$ ipython --no-banner

In [1]: import numpy as np

In [2]: np.set_printoptions(precision=2, suppress=True, linewidth=100)

In [3]: def rd(a):
   ...:     return np.round(a, 2) + 0
   ...: 

In [4]: W0 = np.load("case1.npy")

In [5]: W0
Out[5]: 
array([[1, 0, 0, 0, 0, 0, 0, 0, 0],
       [1, 1, 0, 0, 0, 0, 0, 0, 0],
       [2, 2, 1, 0, 0, 0, 0, 0, 0],
       [1, 5, 4, 1, 0, 0, 0, 0, 0],
       [1, 5, 0, 4, 1, 0, 0, 0, 0],
       [5, 1, 2, 3, 2, 1, 0, 0, 0],
       [1, 3, 3, 3, 4, 5, 1, 0, 0],
       [3, 3, 1, 3, 1, 1, 3, 1, 0],
       [5, 4, 0, 2, 0, 3, 1, 5, 1]])

In [6]: # triangular: eigenvalues sit on the diagonal

In [7]: rd(np.sort(np.linalg.eigvals(W0)))
Out[7]: array([1., 1., 1., 1., 1., 1., 1., 1., 1.])

In [8]: np.linalg.matrix_rank(W0 - W0[0, 0] * np.eye(9))
Out[8]: np.int64(8)

In [9]: np.linalg.cond(W0) > 100
Out[9]: np.True_

In [10]: (W0 + W0.T) / 2
Out[10]: 
array([[1. , 0.5, 1. , 0.5, 0.5, 2.5, 0.5, 1.5, 2.5],
       [0.5, 1. , 1. , 2.5, 2.5, 0.5, 1.5, 1.5, 2. ],
       [1. , 1. , 1. , 2. , 0. , 1. , 1.5, 0.5, 0. ],
       [0.5, 2.5, 2. , 1. , 2. , 1.5, 1.5, 1.5, 1. ],
       [0.5, 2.5, 0. , 2. , 1. , 1. , 2. , 0.5, 0. ],
       [2.5, 0.5, 1. , 1.5, 1. , 1. , 2.5, 0.5, 1.5],
       [0.5, 1.5, 1.5, 1.5, 2. , 2.5, 1. , 1.5, 0.5],
       [1.5, 1.5, 0.5, 1.5, 0.5, 0.5, 1.5, 1. , 2.5],
       [2.5, 2. , 0. , 1. , 0. , 1.5, 0.5, 2.5, 1. ]])

In [11]: np.trace(W0)
Out[11]: np.int64(9)

In [12]: left, sv, Vh = np.linalg.svd(W0)

In [13]: print(rd(sv))
[14.99  6.3   5.45  4.18  3.78  2.44  1.13  0.06  0.  ]

In [14]: np.argmax(sv[:-1] / (sv[1:] + 1e-6)) + 1
Out[14]: np.int64(8)

In [15]: other = left[:, :8] @ np.diag(sv[:8]) @ Vh[:8]

In [16]: np.linalg.matrix_rank(W0, rtol=0.05)
Out[16]: np.int64(7)

In [17]: rd(np.abs(W0 - other).max())
Out[17]: np.float64(0.0)

In [18]: np.linalg.matrix_rank(other)
Out[18]: np.int64(8)

In [19]: rd(np.linalg.norm(W0 - other, 2)), rd(sv[8])
Out[19]: (np.float64(0.0), np.float64(0.0))
